$ python3 -q
>>> import numpy as np
>>> np.set_printoptions(suppress=True, linewidth=120)
>>> mat = np.load("arr.npy")
>>> mat
array([[-1, -2, -1, -2],
       [-1,  2, -1,  2],
       [-1, -2, -1, -2],
       [-1,  2, -1,  2]])
>>> np.argsort(-np.linalg.norm(mat, axis=0).round(6), kind="stable")[:3]
array([1, 3, 0])
>>> [round(float(x), 2) for x in np.linalg.svd(mat, compute_uv=False)[:3]]
[5.66, 2.83, 0.0]
>>> rk = np.linalg.matrix_rank(mat)
>>> rk
np.int64(2)
>>> null = np.linalg.svd(mat)[2][rk:].T
>>> null.shape
(4, 2)
>>> m1 = np.loadtxt("sample18.csv", delimiter=",")
>>> m1
array([[ 0.4, -0.5, -0.2, -1.2,  1.2,  1.2,  1.6],
       [-0.5,  1.5,  0.8,  1.2,  0.7,  1.2, -1.5],
       [-2.9,  0.9,  1. , -2.2,  1.4, -0.6, -0.5],
       [-0.2,  1.3,  0.6, -0.1, -0.5,  0.2, -0.4],
       [-1.2, -1.6, -1.6, -0.2, -0.6,  1.3,  0.2],
       [-1.2,  0.3, -1.2, -0.2, -1.5,  0.7, -0.4],
       [-0.1,  0.2, -0.7,  0. ,  3.9,  1.2,  1.6],
       [-1.2,  1.8, -0.6,  0.4,  0.5,  1.1,  0.3],
       [-0.7, -1.1,  0.6,  1. ,  2.1,  0.1,  1.8]])
>>> x = np.array([-6, -5, 7, 9, 6, 4, -4])
>>> rhs = m1 @ x
>>> rhs.round(2)
array([-6.5, 26.9,  8.1, -2.6,  3. , -9.1, 16.5,  3.8, 28.7])
>>> np.round(np.linalg.lstsq(m1, rhs)[0], 2)
array([-6., -5.,  7.,  9.,  6.,  4., -4.])
>>> np.round(np.linalg.solve(m1.T @ m1, m1.T @ rhs), 2)
array([-6., -5.,  7.,  9.,  6.,  4., -4.])
>>> rng = np.random.default_rng(535038)
>>> rhs = rhs + 0.3 * rng.normal(size=9)
>>> rhs.round(2)
array([-6.78, 27.17,  8.06, -2.54,  2.7 , -8.84, 16.44,  3.92, 28.76])
>>> b, *_ = np.linalg.lstsq(m1, rhs)
>>> np.round(np.linalg.norm(rhs - m1 @ b), 2)
np.float64(0.28)
>>> x = np.array([1, -2, 1, -1, -2, 2, 0])
>>> h = np.maximum(m1 @ x, 0)
>>> np.round(np.maximum(m1 @ (3 * x), 0), 2)
array([ 7.2,  0. ,  0. ,  0. , 13.2,  4.8,  0. ,  0. ,  0. ])
>>> h
array([2.4, 0. , 0. , 0. , 4.4, 1.6, 0. , 0. , 0. ])
>>> np.round(np.maximum(m1 @ x, 0) - np.maximum(-m1 @ x, 0), 2)
array([ 2.4, -2.9, -5.5, -0.7,  4.4,  1.6, -6.6, -4.6, -2.9])
>>> out = np.c_[m1[:, :1] @ np.array([[2]]), np.array([-3, 0, 0, 2, -2, 0, 3, 2, 0])]
>>> out
array([[ 0.8, -3. ],
       [-1. ,  0. ],
       [-5.8,  0. ],
       [-0.4,  2. ],
       [-2.4, -2. ],
       [-2.4,  0. ],
       [-0.2,  3. ],
       [-2.4,  2. ],
       [-1.4,  0. ]])
>>> np.linalg.matrix_rank(np.c_[m1, out])
np.int64(8)
>>> np.round(np.linalg.lstsq(m1, out[:, 0])[0], 2) + 0
array([2., 0., 0., 0., 0., 0., 0.])
>>> np.linalg.matrix_rank(out)
np.int64(2)
>>> Uu, sigma, VT = np.linalg.svd(mat)
>>> np.argmax(sigma[:-1] / (sigma[1:] + 1e-6)) + 1
np.int64(2)
>>> sigma.round(2) + 0
array([5.66, 2.83, 0.  , 0.  ])
>>> out = Uu[:, :2] @ np.diag(sigma[:2]) @ VT[:2]
>>> round(float(np.linalg.norm(mat - out, 2)), 2), np.round(sigma[2], 2)
(0.0, np.float64(0.0))
>>> np.linalg.matrix_rank(mat, rtol=0.05)
np.int64(2)
>>> out.round(2)
array([[-1., -2., -1., -2.],
       [-1.,  2., -1.,  2.],
       [-1., -2., -1., -2.],
       [-1.,  2., -1.,  2.]])
>>> E = np.loadtxt("x.csv", delimiter=",")
>>> E.round(2) + 0
array([[-2.16, -4.32, -0.55,  0.  , -0.72,  0.  , -0.9 , -0.18],
       [ 0.27,  2.74,  3.82,  0.28, -0.32, -1.24,  1.04,  0.26],
       [-2.53, -3.45,  2.09,  0.2 , -1.14, -0.9 , -0.38, -0.04],
       [-2.28, -2.23,  3.4 ,  0.29, -1.2 , -1.31,  0.03,  0.06],
       [ 2.33,  4.25, -0.11, -0.05,  0.85,  0.23,  0.8 ,  0.15],
       [-2.45, -2.88,  2.81,  0.25, -1.19, -1.13, -0.17,  0.02],
       [-2.29, -2.25,  3.39,  0.29, -1.2 , -1.31,  0.03,  0.06],
       [ 0.88,  3.47,  3.15,  0.22, -0.03, -0.97,  1.09,  0.26],
       [-0.69,  1.3 ,  4.38,  0.33, -0.73, -1.5 ,  0.84,  0.24],
       [-1.46, -0.15,  4.35,  0.35, -1.01, -1.56,  0.56,  0.18],
       [ 2.29,  4.28,  0.06, -0.04,  0.82,  0.17,  0.83,  0.16],
       [-2.3 , -2.31,  3.34,  0.29, -1.2 , -1.29,  0.01,  0.06],
       [-0.78,  1.14,  4.4 ,  0.34, -0.77, -1.52,  0.81,  0.23],
       [-2.37, -4.22,  0.29,  0.06, -0.89, -0.29, -0.77, -0.14],
       [-1.58, -0.41,  4.29,  0.34, -1.04, -1.55,  0.5 ,  0.17],
       [ 1.69,  0.65, -4.23, -0.34,  1.07,  1.54, -0.45, -0.16],
       [-0.83, -3.43, -3.21, -0.22,  0.05,  0.99, -1.09, -0.26],
       [ 1.08,  3.69,  2.86,  0.19,  0.08, -0.86,  1.09,  0.26],
       [-0.44, -2.96, -3.65, -0.26,  0.24,  1.17, -1.06, -0.26],
       [ 1.56,  4.09,  2.05,  0.12,  0.34, -0.55,  1.06,  0.24],
       [ 2.18,  1.9 , -3.63, -0.31,  1.19,  1.38, -0.13, -0.09],
       [-0.85, -3.45, -3.18, -0.22,  0.04,  0.98, -1.09, -0.26],
       [ 2.53,  3.53, -1.97, -0.19,  1.13,  0.86,  0.41,  0.04],
       [-1.7 , -4.18, -1.77, -0.1 , -0.42,  0.44, -1.04, -0.23],
       [-2.53, -3.54,  1.96,  0.19, -1.13, -0.86, -0.41, -0.04]])
>>> # rank 2
>>> Ac = E - E.mean(axis=0)
>>> Uu, sigma, VT = np.linalg.svd(Ac, full_matrices=False)
>>> np.round(Ac.mean(axis=0), 2) + 0
array([0., 0., 0., 0., 0., 0., 0., 0.])
>>> np.abs(Uu[:, 0]).argmax()
np.int64(10)
>>> (np.sign(Uu[:, 0]) == np.sign(Uu[0, 0])).astype(int)
array([1, 0, 1, 1, 0, 1, 1, 0, 0, 0, 0, 1, 0, 1, 1, 0, 1, 0, 1, 0, 0, 1, 0, 1, 1])
>>> round(float((sigma ** 2).sum() ** 2 / (sigma ** 4).sum()), 2)
1.99
>>> C = E[[16, 9]].astype(float)
>>> for _ in range(6):
...     z = np.linalg.norm(E[:, None] - C, axis=-1).argmin(axis=1)
...     C = np.array([E[z == j].mean(axis=0) for j in range(2)])
... 
>>> z
array([0, 1, 1, 1, 1, 1, 1, 1, 1, 1, 1, 1, 1, 0, 1, 0, 0, 1, 0, 1, 0, 0, 0, 0, 1])
>>> np.abs(C[1] - C[0]).argmax()
np.int64(2)
>>> np.round(C[1] - C[0], 2)
array([-0.44,  2.31,  5.32,  0.4 , -0.74, -1.79,  1.16,  0.31])
>>> round(np.trace(np.linalg.pinv(E) @ E), 2)
np.float64(2.0)
>>> np.linalg.lstsq(E[:-1].T, E[-1])[2]
np.int32(2)
>>> np.abs(np.diag(np.linalg.qr(E)[1])) > 1e-9
array([ True,  True, False, False, False, False, False, False])
>>> np.unique(E.round(6), axis=0).shape
(25, 8)
>>> np.allclose(E[:-1].T @ np.linalg.lstsq(E[:-1].T, E[-1])[0], E[-1])
True
>>> W0 = np.load("block3.npy")
>>> W0
array([[ 0.4 , -0.1 ,  1.55],
       [ 2.  , -0.4 ,  8.  ],
       [ 0.9 ,  0.4 ,  3.56],
       [ 1.2 ,  0.  ,  4.79],
       [-0.2 ,  1.1 , -0.79],
       [-1.6 ,  1.3 , -6.45],
       [ 1.4 , -0.3 ,  5.56],
       [-0.9 , -1.4 , -3.61],
       [ 0.2 , -0.1 ,  0.8 ],
       [ 0.8 , -1.2 ,  3.14],
       [-0.3 , -1.4 , -1.2 ],
       [ 0.4 , -0.5 ,  1.56],
       [-0.1 ,  0.5 , -0.41],
       [ 0.1 ,  0.6 ,  0.42],
       [-0.7 ,  1.  , -2.79],
       [-1.  ,  0.6 , -3.96],
       [ 0.4 , -3.4 ,  1.61],
       [-0.6 ,  1.7 , -2.39],
       [-0.2 ,  0.8 , -0.77],
       [-0.5 , -0.6 , -2.04],
       [-0.2 , -0.2 , -0.79],
       [-0.7 ,  0.4 , -2.79],
       [ 1.  ,  0.4 ,  4.05],
       [-2.4 ,  0.1 , -9.63],
       [ 0.4 , -0.5 ,  1.54],
       [ 1.1 , -0.5 ,  4.38],
       [ 1.  ,  1.2 ,  4.01]])
>>> # column 2 is much longer than the rest
>>> Ac = (W0 - W0.mean(axis=0)) / W0.std(axis=0)
>>> np.argwhere(np.abs(Ac) > 2)
array([[ 1,  0],
       [ 1,  2],
       [16,  1],
       [23,  0],
       [23,  2]])
>>> b = np.linalg.lstsq(np.delete(Ac, 1, axis=1), Ac[:, 1])[0]
>>> b.round(2)
array([-28.41,  28.2 ])
>>> round(float(1 - np.var(Ac[:, 1] - np.delete(Ac, 1, axis=1) @ b)), 2)
0.1
>>> np.round(np.abs(np.linalg.svd(W0)[2][-1]), 2) + 0
array([0.97, 0.  , 0.24])
>>> round(np.log10(np.linalg.cond(W0)))
3
>>> np.linalg.matrix_rank(W0, rtol=0.1)
np.int64(2)
>>> np.linalg.cond(W0) > 100
np.True_
